% python3 -q
>>> import numpy as np
>>> np.set_printoptions(suppress=True, linewidth=140)
>>> rnd = lambda a: np.round(a, 2) + 0
>>> arr = np.loadtxt("dump.csv", delimiter=",")
>>> rnd(arr)
array([[0.13, 0.02, 0.12, 0.15, 0.05, 0.07, 0.13, 0.13, 0.13, 0.07, 0.02, 0.09, 0.07, 0.01],
       [0.02, 0.  , 0.02, 0.03, 0.01, 0.01, 0.02, 0.02, 0.02, 0.01, 0.  , 0.02, 0.01, 0.  ],
       [0.12, 0.02, 0.1 , 0.13, 0.05, 0.06, 0.12, 0.12, 0.12, 0.06, 0.02, 0.08, 0.06, 0.01],
       [0.15, 0.03, 0.13, 0.17, 0.06, 0.08, 0.15, 0.15, 0.15, 0.08, 0.03, 0.1 , 0.08, 0.01],
       [0.05, 0.01, 0.05, 0.06, 0.02, 0.03, 0.05, 0.05, 0.05, 0.03, 0.01, 0.04, 0.03, 0.  ],
       [0.07, 0.01, 0.06, 0.08, 0.03, 0.04, 0.07, 0.07, 0.07, 0.04, 0.01, 0.05, 0.04, 0.  ],
       [0.13, 0.02, 0.12, 0.15, 0.05, 0.07, 0.13, 0.13, 0.13, 0.07, 0.02, 0.09, 0.07, 0.01],
       [0.13, 0.02, 0.12, 0.15, 0.05, 0.07, 0.13, 0.13, 0.13, 0.07, 0.02, 0.09, 0.07, 0.01],
       [0.13, 0.02, 0.12, 0.15, 0.05, 0.07, 0.13, 0.13, 0.13, 0.07, 0.02, 0.09, 0.07, 0.01],
       [0.07, 0.01, 0.06, 0.08, 0.03, 0.04, 0.07, 0.07, 0.07, 0.04, 0.01, 0.05, 0.04, 0.  ],
       [0.02, 0.  , 0.02, 0.03, 0.01, 0.01, 0.02, 0.02, 0.02, 0.01, 0.  , 0.02, 0.01, 0.  ],
       [0.09, 0.02, 0.08, 0.1 , 0.04, 0.05, 0.09, 0.09, 0.09, 0.05, 0.02, 0.06, 0.05, 0.01],
       [0.07, 0.01, 0.06, 0.08, 0.03, 0.04, 0.07, 0.07, 0.07, 0.04, 0.01, 0.05, 0.04, 0.  ],
       [0.01, 0.  , 0.01, 0.01, 0.  , 0.  , 0.01, 0.01, 0.01, 0.  , 0.  , 0.01, 0.  , 0.  ]])
>>> U, sig, VT = np.linalg.svd(arr)
>>> np.argmax(sig[:-1] / (sig[1:] + 1e-6)) + 1
np.int64(1)
>>> rnd(sig)
array([1., 0., 0., 0., 0., 0., 0., 0., 0., 0., 0., 0., 0., 0.])
>>> Y = U[:, :1] @ np.diag(sig[:1]) @ VT[:1]
>>> rnd(np.linalg.norm(arr - Y, 2)), rnd(sig[1])
(np.float64(0.0), np.float64(0.0))
>>> np.linalg.matrix_rank(arr, rtol=0.05)
np.int64(1)
>>> rnd(np.abs(arr - Y).max())
np.float64(0.0)
>>> Y = np.array([[1, 0, 2, 2, 0, 1, 1, -1, 0, -1, 1, 0, -1],
...     [-2, 0, -2, 0, -2, 2, -1, 0, 2, -2, -1, 1, -1],
...     [-1, -2, -2, 0, 2, -1, 1, 0, 2, -1, 2, 1, 1],
...     [-1, 0, 2, 1, 0, 2, 1, -2, -1, 0, 0, -2, -2],
...     [-1, 1, 1, -1, -1, 2, -2, -2, -2, 1, -1, 0, 0],
...     [-1, -1, -1, 1, -2, 2, -2, 1, 0, 2, 2, 1, -1],
...     [0, 2, -2, 0, -1, 1, 1, 1, 0, -1, -2, 0, -1],
...     [-2, -1, 2, 2, 1, 2, -2, 0, -2, 0, -1, -2, 0],
...     [-1, -2, 1, 2, -2, -2, 1, 2, 2, 1, 0, -2, 2],
...     [0, 0, 2, 1, 0, 1, 1, -2, 1, -1, 0, 0, 0],
...     [2, -1, -2, -2, 2, 1, -2, -2, 1, -1, 0, 0, 0],
...     [1, 2, 2, 1, -2, 2, 0, 2, 1, -2, 0, -2, -2],
...     [1, -1, 0, 1, 2, -2, 2, 2, -1, -2, -2, -1, -1]])
>>> data = np.triu(Y, 1)
>>> data
array([[ 0,  0,  2,  2,  0,  1,  1, -1,  0, -1,  1,  0, -1],
       [ 0,  0, -2,  0, -2,  2, -1,  0,  2, -2, -1,  1, -1],
       [ 0,  0,  0,  0,  2, -1,  1,  0,  2, -1,  2,  1,  1],
       [ 0,  0,  0,  0,  0,  2,  1, -2, -1,  0,  0, -2, -2],
       [ 0,  0,  0,  0,  0,  2, -2, -2, -2,  1, -1,  0,  0],
       [ 0,  0,  0,  0,  0,  0, -2,  1,  0,  2,  2,  1, -1],
       [ 0,  0,  0,  0,  0,  0,  0,  1,  0, -1, -2,  0, -1],
       [ 0,  0,  0,  0,  0,  0,  0,  0, -2,  0, -1, -2,  0],
       [ 0,  0,  0,  0,  0,  0,  0,  0,  0,  1,  0, -2,  2],
       [ 0,  0,  0,  0,  0,  0,  0,  0,  0,  0,  0,  0,  0],
       [ 0,  0,  0,  0,  0,  0,  0,  0,  0,  0,  0,  0,  0],
       [ 0,  0,  0,  0,  0,  0,  0,  0,  0,  0,  0,  0, -2],
       [ 0,  0,  0,  0,  0,  0,  0,  0,  0,  0,  0,  0,  0]])
>>> cov = arr.T @ arr
>>> rnd(np.linalg.svd(arr, compute_uv=False) ** 2)
array([1., 0., 0., 0., 0., 0., 0., 0., 0., 0., 0., 0., 0., 0.])
>>> np.allclose(cov, cov.T)
True
>>> (arr @ arr.T).shape
(14, 14)
>>> np.linalg.matrix_rank(cov)
np.int64(1)
>>> rnd(np.linalg.eigvalsh(cov)[::-1])
array([1., 0., 0., 0., 0., 0., 0., 0., 0., 0., 0., 0., 0., 0.])
>>> W = np.array([[1, -7, -9, -3, 7, -5],
...     [-6, 0, 6, 0, -4, -1],
...     [-9, 0, 2, 1, -6, -8],
...     [8, -1, 5, 3, -2, -6],
...     [7, 2, -5, -5, 0, 5],
...     [1, -6, 1, 9, -3, -2],
...     [-7, -8, 9, 4, -5, -8],
...     [4, -7, 3, -3, -3, -8],
...     [-8, 4, 8, -2, -8, -9],
...     [-9, 6, -8, 2, 7, 3],
...     [-1, -4, -8, -1, 8, 7],
...     [-5, 0, -9, 1, 0, 1],
...     [7, -2, 2, 6, -9, 3]])
>>> coef = np.array([-1, 3, 0, 1, -3, 2])
>>> hid = np.maximum(data @ W + coef, 0)
>>> np.linalg.matrix_rank(hid)
np.int64(6)
>>> C = np.array([[3, 0, 4], [0, 3, 0], [4, 4, 5], [1, 5, 1], [1, 0, 4], [1, 3, 3]])
>>> hid @ C
array([[ 92, 156, 111],
       [132, 167, 163],
       [  3,   9,   9],
       [ 86, 150, 165],
       [135, 321, 304],
       [ 71, 138, 256],
       [121, 100, 153],
       [138,  93, 211],
       [120, 163, 166],
       [  3,  20,   7],
       [  3,  20,   7],
       [ 15,  21,  60],
       [  3,  20,   7]])
>>> np.allclose(data[:-1].T @ np.linalg.lstsq(data[:-1].T, data[-1])[0], data[-1])
True
>>> rnd(np.trace(np.linalg.pinv(data) @ data))
np.float64(10.0)
>>> vec = np.array([3, 1, 0, 1, 4, 3, 2, 2, 5, 0, 0, 1, 1])
>>> h = np.maximum(data @ vec, 0)
>>> data.T @ h
array([  0,   0,  -4,   8,  26,  -3,  17,  -3,  50, -36,  34,  25,   8])
>>> np.maximum(data @ (3 * vec), 0)
array([12, 18, 57,  0,  0,  0,  3,  0,  0,  0,  0,  0,  0])
>>> np.maximum(data @ vec, 0) - np.maximum(-data @ vec, 0)
array([  4,   6,  19,  -5, -12,  -2,   1, -12,   0,   0,   0,  -2,   0])
>>> F = np.load("w.npy")
>>> F
array([[ 0,  4,  0, -6],
       [ 0, -4,  0,  6],
       [ 0, -4,  0, -6],
       [ 0,  4,  0,  6]])
>>> rng = np.random.default_rng(13389)
>>> lab = rng.permutation(4)
>>> lab
array([2, 3, 1, 0])
>>> Y = F[lab][:, lab]
>>> np.diag(Y)
array([ 0,  6, -4,  0])
>>> np.trace(Y)
np.int64(2)
>>> rnd(np.linalg.det(Y)), rnd(np.linalg.det(F[lab]))
(np.float64(0.0), np.float64(0.0))
>>> rnd(np.sort(np.abs(np.linalg.eigvals(Y))))
array([0., 0., 6., 8.])
>>> np.allclose(Y, F)
False
>>> Y
array([[ 0, -6, -4,  0],
       [ 0,  6,  4,  0],
       [ 0,  6, -4,  0],
       [ 0, -6,  4,  0]])
>>> w, evecs = np.linalg.eigh(arr)
>>> vec = np.array([-3, -5, 4, -5, 3, 5, 1, -3, 3, 5, 1, 3, 3, -4])
>>> rnd(np.abs(arr).sum(axis=1).max()), rnd(np.abs(w).max())
(np.float64(1.35), np.float64(1.0))
>>> (np.sign(evecs[:, -1].round(6)) == np.sign(evecs[0, -1].round(6))).astype(int)
array([1, 1, 1, 1, 1, 1, 1, 1, 1, 1, 1, 1, 1, 1])
>>> rk = np.linalg.matrix_rank(F)
>>> rk
np.int64(2)
>>> null = np.linalg.svd(F)[2][rk:].T
>>> [int(np.linalg.matrix_rank(np.delete(F, i, axis=0))) for i in range(4)]
[2, 2, 2, 2]
>>> np.allclose(F @ null, 0)
True
>>> U, sig, VT = np.linalg.svd(F)
>>> rnd(sig)
array([12.,  8.,  0.,  0.])
>>> Y = U[:, :2] @ np.diag(sig[:2]) @ VT[:2]
>>> np.linalg.matrix_rank(Y)
np.int64(2)
>>> np.linalg.matrix_rank(F, rtol=0.05)
np.int64(2)
>>> U, sig, VT = np.linalg.svd(F)
>>> evecs = VT[:(sig > 1e-8).sum()]
>>> vec = F[2] + 4 * F[0] + rng.integers(2) * np.eye(4)[0]
>>> vec
array([  0.,  12.,   0., -30.])
>>> rnd(evecs.T @ evecs)
array([[0., 0., 0., 0.],
       [0., 1., 0., 0.],
       [0., 0., 0., 0.],
       [0., 0., 0., 1.]])
>>> np.linalg.matrix_rank(np.vstack([F, vec]))
np.int64(2)
>>> rnd(np.linalg.norm(vec - evecs.T @ evecs @ vec))
np.float64(0.0)
>>> m1 = np.load("layer1.npy")
>>> rnd(m1)
array([[ 0.79, -0.29, -0.12, -0.21, -0.12, -0.29, -0.12, -0.12, -0.29, -0.12],
       [-0.29,  0.6 , -0.17, -0.29, -0.17, -0.4 , -0.17, -0.17, -0.4 , -0.17],
       [-0.12, -0.17,  0.93, -0.12, -0.07, -0.17, -0.07, -0.07, -0.17, -0.07],
       [-0.21, -0.29, -0.12,  0.79, -0.12, -0.29, -0.12, -0.12, -0.29, -0.12],
       [-0.12, -0.17, -0.07, -0.12,  0.93, -0.17, -0.07, -0.07, -0.17, -0.07],
       [-0.29, -0.4 , -0.17, -0.29, -0.17,  0.6 , -0.17, -0.17, -0.4 , -0.17],
       [-0.12, -0.17, -0.07, -0.12, -0.07, -0.17,  0.93, -0.07, -0.17, -0.07],
       [-0.12, -0.17, -0.07, -0.12, -0.07, -0.17, -0.07,  0.93, -0.17, -0.07],
       [-0.29, -0.4 , -0.17, -0.29, -0.17, -0.4 , -0.17, -0.17,  0.6 , -0.17],
       [-0.12, -0.17, -0.07, -0.12, -0.07, -0.17, -0.07, -0.07, -0.17,  0.93]])
>>> r0, r1 = m1[5], m1[1]
>>> r0 @ r0
np.float64(1.0)
>>> p = (r0 @ r1) / (r0 @ r0) * r0
>>> rnd(np.outer(r0, r1))
array([[ 0.08, -0.17,  0.05,  0.08,  0.05,  0.12,  0.05,  0.05,  0.12,  0.05],
       [ 0.12, -0.24,  0.07,  0.12,  0.07,  0.16,  0.07,  0.07,  0.16,  0.07],
       [ 0.05, -0.1 ,  0.03,  0.05,  0.03,  0.07,  0.03,  0.03,  0.07,  0.03],
       [ 0.08, -0.17,  0.05,  0.08,  0.05,  0.12,  0.05,  0.05,  0.12,  0.05],
       [ 0.05, -0.1 ,  0.03,  0.05,  0.03,  0.07,  0.03,  0.03,  0.07,  0.03],
       [-0.17,  0.35, -0.1 , -0.17, -0.1 , -0.24, -0.1 , -0.1 , -0.24, -0.1 ],
       [ 0.05, -0.1 ,  0.03,  0.05,  0.03,  0.07,  0.03,  0.03,  0.07,  0.03],
       [ 0.05, -0.1 ,  0.03,  0.05,  0.03,  0.07,  0.03,  0.03,  0.07,  0.03],
       [ 0.12, -0.24,  0.07,  0.12,  0.07,  0.16,  0.07,  0.07,  0.16,  0.07],
       [ 0.05, -0.1 ,  0.03,  0.05,  0.03,  0.07,  0.03,  0.03,  0.07,  0.03]])
>>> rnd(np.linalg.norm(r0 + r1) ** 2 + np.linalg.norm(r0 - r1) ** 2)
np.float64(4.0)
